% ipython --no-banner

In [1]: import numpy as np

In [2]: from numpy import linalg as LA

In [3]: np.set_printoptions(suppress=True, linewidth=200)

In [4]: X = np.load("test14.npy")

In [5]: X
Out[5]: 
array([[ 0,  9, -2,  6],
       [-9,  0, -6,  0],
       [ 2,  6,  0,  5],
       [-6,  0, -5,  0]])

In [6]: # skew-symmetric

In [7]: np.einsum("ij,ji->", X, X)
Out[7]: np.int64(-364)

In [8]: np.einsum("ii->", X)
Out[8]: np.int64(0)

In [9]: round(LA.eigvals(X).sum().real, 1)
Out[9]: np.float64(0.0)

In [10]: round(float(LA.det(X[::-1])), 1)
Out[10]: 81.0

In [11]: np.round(np.poly(X), 1) + 0
Out[11]: array([  1.,   0., 182.,   0.,  81.])

In [12]: np.round(LA.eigvals(X), 1)
Out[12]: array([0.+13.5j, 0.-13.5j, 0. +0.7j, 0. -0.7j])

In [13]: mat = np.loadtxt("case12.csv", delimiter=",")

In [14]: mat
Out[14]: 
array([[ 1., -2.,  4., -8.],
       [ 1., -1.,  1., -1.],
       [ 1.,  0.,  0.,  0.],
       [ 1.,  1.,  1.,  1.]])

In [15]: # row 0 dominates

In [16]: W = np.array([[-4, 5, -2, 0, 1],
    ...:     [-2, -4, -4, 2, 4],
    ...:     [3, 0, 1, -5, 2],
    ...:     [-2, 3, -4, 3, -4]])

In [17]: beta = np.array([2, -1, 1, -3, 1])

In [18]: act = np.maximum(mat @ W + beta, 0)

In [19]: (act > 0).astype(int)
Out[19]: 
array([[1, 0, 1, 0, 1],
       [1, 1, 1, 0, 1],
       [0, 1, 0, 0, 1],
       [0, 1, 0, 0, 1]])

In [20]: np.round((act > 0).mean(axis=0), 1)
Out[20]: array([0.5, 0.8, 0.5, 0. , 1. ])

In [21]: LA.matrix_rank(act)
Out[21]: np.int64(4)

In [22]: act
Out[22]: 
array([[30.,  0., 43.,  0., 34.],
       [ 5.,  5.,  8.,  0.,  4.],
       [ 0.,  4.,  0.,  0.,  2.],
       [ 0.,  3.,  0.,  0.,  4.]])

In [23]: C = np.array([[2, 0], [3, 1], [0, 0], [3, 3], [0, 2]])

In [24]: W @ C
Out[24]: 
array([[  7,   7],
       [-10,  10],
       [ -9, -11],
       [ 14,   4]])

In [25]: rng = np.random.default_rng(7)

In [26]: B = mat + rng.integers(-2, 3, (4, 1)) @ rng.integers(-2, 3, (1, 4))

In [27]: B
Out[27]: 
array([[  1.,   0.,   8., -10.],
       [  1.,   0.,   3.,  -2.],
       [  1.,   1.,   2.,  -1.],
       [  1.,   3.,   5.,  -1.]])

In [28]: LA.matrix_rank(B - mat, tol=1e-8)
Out[28]: np.int64(1)

In [29]: B - mat
Out[29]: 
array([[ 0.,  2.,  4., -2.],
       [ 0.,  1.,  2., -1.],
       [ 0.,  1.,  2., -1.],
       [ 0.,  2.,  4., -2.]])

In [30]: np.round(LA.svd(B - mat, compute_uv=False), 1) + 0
Out[30]: array([7.7, 0. , 0. , 0. ])

In [31]: r0 = np.array([2, 2, 1, 1])

In [32]: B = mat + np.outer(r0, np.eye(4)[3])

In [33]: LA.matrix_rank(LA.inv(B) - LA.inv(mat), tol=1e-8)
Out[33]: np.int64(1)

In [34]: data = np.load("mat.npy")

In [35]: data
Out[35]: 
array([[-12,   4,   3,   0,   1,   5],
       [  0,   0,  -3,  -3,  -5,   0],
       [ 15,  -5,   5,   1,   4,  -5]])

In [36]: B = data / np.sqrt((data ** 2).mean(axis=1, keepdims=True))

In [37]: LA.matrix_rank(B) == LA.matrix_rank(data)
Out[37]: np.True_

In [38]: B[2].round(1)
Out[38]: array([ 2.1, -0.7,  0.7,  0.1,  0.6, -0.7])

In [39]: r0, v = data[0], data[1]

In [40]: r0 @ r0
Out[40]: np.int64(195)

In [41]: p = (r0 @ v) / (r0 @ r0) * r0

In [42]: np.round(v - p, 1)
Out[42]: array([-0.9,  0.3, -2.8, -3. , -4.9,  0.4])

In [43]: np.outer(r0, v)
Out[43]: 
array([[  0,   0,  36,  36,  60,   0],
       [  0,   0, -12, -12, -20,   0],
       [  0,   0,  -9,  -9, -15,   0],
       [  0,   0,   0,   0,   0,   0],
       [  0,   0,  -3,  -3,  -5,   0],
       [  0,   0, -15, -15, -25,   0]])

In [44]: E = np.array([[0, -7, -7, -6], [0, -1, 5, -9], [0, 0, -2, 2], [0, 0, 0, 0]])

In [45]: E
Out[45]: 
array([[ 0, -7, -7, -6],
       [ 0, -1,  5, -9],
       [ 0,  0, -2,  2],
       [ 0,  0,  0,  0]])

In [46]: # triangular, det is the product of the diagonal

In [47]: round(np.abs(LA.eigvals(E)).max(), 1)
Out[47]: np.float64(2.0)

In [48]: round(float(LA.det(E)), 1)
Out[48]: 0.0

In [49]: m1 = np.load("arr.npy")

In [50]: m1
Out[50]: 
array([[2, 1, 1, 1, 1],
       [0, 0, 0, 1, 0],
       [1, 0, 0, 1, 1],
       [0, 2, 0, 0, 0],
       [2, 2, 1, 2, 0]])

In [51]: r0 = np.array([-1, 3])

In [52]: np.cross(m1[2, :3], m1[3, :3])
Out[52]: array([0, 0, 2])

In [53]: np.array([np.convolve(row, r0, "same") for row in m1])
Out[53]: 
array([[-2,  5,  2,  2,  2],
       [ 0,  0,  0, -1,  3],
       [-1,  3,  0, -1,  2],
       [ 0, -2,  6,  0,  0],
       [-2,  4,  5,  1,  6]])

In [54]: np.convolve(m1[2], r0)
Out[54]: array([-1,  3,  0, -1,  2,  3])

In [55]: np.polyval(r0, m1[2])
Out[55]: array([2, 3, 3, 2, 2])

In [56]: np.correlate(m1[2], m1[3], "full")
Out[56]: array([0, 0, 0, 2, 0, 0, 2, 2, 0])

In [57]: B = m1 / LA.norm(m1, axis=1, keepdims=True)

In [58]: cov = B @ B.T

In [59]: cov.round(1)
Out[59]: 
array([[1. , 0.4, 0.8, 0.4, 0.9],
       [0.4, 1. , 0.6, 0. , 0.6],
       [0.8, 0.6, 1. , 0. , 0.6],
       [0.4, 0. , 0. , 1. , 0.6],
       [0.9, 0.6, 0.6, 0.6, 1. ]])

In [60]: round(np.degrees(np.arccos(np.clip(cov[2, 4], -1, 1))), 1)
Out[60]: np.float64(50.2)

In [61]: np.argwhere(np.triu(np.abs(cov) > 0.95, 1))
Out[61]: array([], shape=(0, 2), dtype=int64)

In [62]: (np.abs(cov) > 0.9).astype(int)
Out[62]: 
array([[1, 0, 0, 0, 0],
       [0, 1, 0, 0, 0],
       [0, 0, 1, 0, 0],
       [0, 0, 0, 1, 0],
       [0, 0, 0, 0, 1]])

In [63]: W0 = np.load("a.npy")

In [64]: W0
Out[64]: 
array([[  5, -15,  -5,  15],
       [-15,  10,  15, -10],
       [ -2,   6,  -2,   6],
       [  6,  -4,   6,  -4]])

In [65]: np.kron(np.eye(2, dtype=int), m1)
Out[65]: 
array([[2, 1, 1, 1, 1, 0, 0, 0, 0, 0],
       [0, 0, 0, 1, 0, 0, 0, 0, 0, 0],
       [1, 0, 0, 1, 1, 0, 0, 0, 0, 0],
       [0, 2, 0, 0, 0, 0, 0, 0, 0, 0],
       [2, 2, 1, 2, 0, 0, 0, 0, 0, 0],
       [0, 0, 0, 0, 0, 2, 1, 1, 1, 1],
       [0, 0, 0, 0, 0, 0, 0, 0, 1, 0],
       [0, 0, 0, 0, 0, 1, 0, 0, 1, 1],
       [0, 0, 0, 0, 0, 0, 2, 0, 0, 0],
       [0, 0, 0, 0, 0, 2, 2, 1, 2, 0]])

In [66]: round(float(LA.det(2 * m1)), 1), round(float(LA.det(m1)), 1)
Out[66]: (-64.0, -2.0)

In [67]: np.round(np.poly(m1), 1)
Out[67]: array([ 1., -2., -6.,  3.,  8.,  2.])

In [68]: round(float(LA.eigvals(m1).sum().real), 1)
Out[68]: 2.0

In [69]: round(LA.det(m1[::-1]), 1)
Out[69]: np.float64(-2.0)

In [70]: F = np.arange(16).reshape(4, 4) + 5

In [71]: F
Out[71]: 
array([[ 5,  6,  7,  8],
       [ 9, 10, 11, 12],
       [13, 14, 15, 16],
       [17, 18, 19, 20]])

In [72]: Uu, sig, Vh = LA.svd(F)

In [73]: vecs = Vh[:(sig > 1e-8).sum()]

In [74]: x = F[1] + 3 * F[3] + rng.integers(2) * np.eye(4)[1]

In [75]: x
Out[75]: array([60., 64., 68., 72.])

In [76]: np.allclose(vecs.T @ vecs @ x, x)
Out[76]: True

In [77]: round(LA.norm(x - vecs.T @ vecs @ x), 1)
Out[77]: np.float64(0.0)

In [78]: def softmax(z):
    ...:     e = np.exp(z - z.max(axis=-1, keepdims=True))
    ...:     return e / e.sum(axis=-1, keepdims=True)
    ...: 

In [79]: np.round(softmax(F[0] + -3), 1) + 0
Out[79]: array([0. , 0.1, 0.2, 0.6])

In [80]: np.round(softmax(F[0]), 1) + 0
Out[80]: array([0. , 0.1, 0.2, 0.6])

In [81]: np.round(softmax(10 * F[0]), 1) + 0
Out[81]: array([0., 0., 0., 1.])

In [82]: softmax(F).sum(axis=1)
Out[82]: array([1., 1., 1., 1.])

In [83]: att = F @ F.T / np.sqrt(4)

In [84]: softmax(att)[0] @ F
Out[84]: array([17., 18., 19., 20.])

In [85]: np.round(softmax(att), 1) + 0
Out[85]: 
array([[0., 0., 0., 1.],
       [0., 0., 0., 1.],
       [0., 0., 0., 1.],
       [0., 0., 0., 1.]])

In [86]: np.round(softmax(att + np.triu(np.full(att.shape, -np.inf), 1)), 1) + 0
Out[86]: 
array([[1., 0., 0., 0.],
       [0., 1., 0., 0.],
       [0., 0., 1., 0.],
       [0., 0., 0., 1.]])

In [87]: K = np.diag(np.array([-1, 2, 0, 1])) + 5 * np.eye(4, k=1) + 5 * np.eye(4, k=-1)

In [88]: K
Out[88]: 
array([[-1.,  5.,  0.,  0.],
       [ 5.,  2.,  5.,  0.],
       [ 0.,  5.,  0.,  5.],
       [ 0.,  0.,  5.,  1.]])

In [89]: evals, vecs = LA.eigh(K)

In [90]: np.round(LA.svd(K, compute_uv=False), 1)
Out[90]: array([8.9, 7.4, 3.5, 3. ])

In [91]: np.round(np.abs(vecs[:, -1]), 1)
Out[91]: array([0.3, 0.7, 0.6, 0.4])

In [92]: np.round(vecs.T @ K @ vecs, 1) + 0
Out[92]: 
array([[-7.4,  0. ,  0. ,  0. ],
       [ 0. , -3. ,  0. ,  0. ],
       [ 0. ,  0. ,  3.5,  0. ],
       [ 0. ,  0. ,  0. ,  8.9]])

In [93]: np.unique(evals.round(6) + 0, return_counts=True)[1]
Out[93]: array([1, 1, 1, 1])

In [94]: np.round(LA.eigvalsh(K @ K), 1)
Out[94]: array([ 8.9, 12.5, 55.5, 79.1])

In [95]: np.trace(K)
Out[95]: np.float64(2.0)

In [96]: (K - K.T) / 2
Out[96]: 
array([[0., 0., 0., 0.],
       [0., 0., 0., 0.],
       [0., 0., 0., 0.],
       [0., 0., 0., 0.]])

In [97]: (K + K.T) / 2
Out[97]: 
array([[-1.,  5.,  0.,  0.],
       [ 5.,  2.,  5.,  0.],
       [ 0.,  5.,  0.,  5.],
       [ 0.,  0.,  5.,  1.]])

In [98]: round(np.abs(LA.eigvals(K)).max(), 1)
Out[98]: np.float64(8.9)

In [99]: K @ K
Out[99]: 
array([[26.,  5., 25.,  0.],
       [ 5., 54., 10., 25.],
       [25., 10., 50.,  5.],
       [ 0., 25.,  5., 26.]])

In [100]: np.allclose(K @ K.T, K.T @ K)
Out[100]: True

In [101]: O = K.astype(float).copy()

In [102]: for j in range(4):
     ...:     O[:, j] -= O[:, :j] @ (O[:, :j].T @ O[:, j])
     ...:     O[:, j] /= LA.norm(O[:, j])
     ...: 

In [103]: np.round(O.T @ K, 1) + 0
Out[103]: 
array([[5.1, 1. , 4.9, 0. ],
       [0. , 7.3, 0.7, 3.4],
       [0. , 0. , 5. , 0.5],
       [0. , 0. , 0. , 3.7]])

In [104]: O.round(1) + 0
Out[104]: 
array([[-0.2,  0.7,  0.1, -0.7],
       [ 1. ,  0.1,  0. , -0.1],
       [ 0. ,  0.7, -0.1,  0.7],
       [ 0. ,  0. ,  1. ,  0.1]])

In [105]: np.round(O.T @ O, 1) + 0
Out[105]: 
array([[1., 0., 0., 0.],
       [0., 1., 0., 0.],
       [0., 0., 1., 0.],
       [0., 0., 0., 1.]])
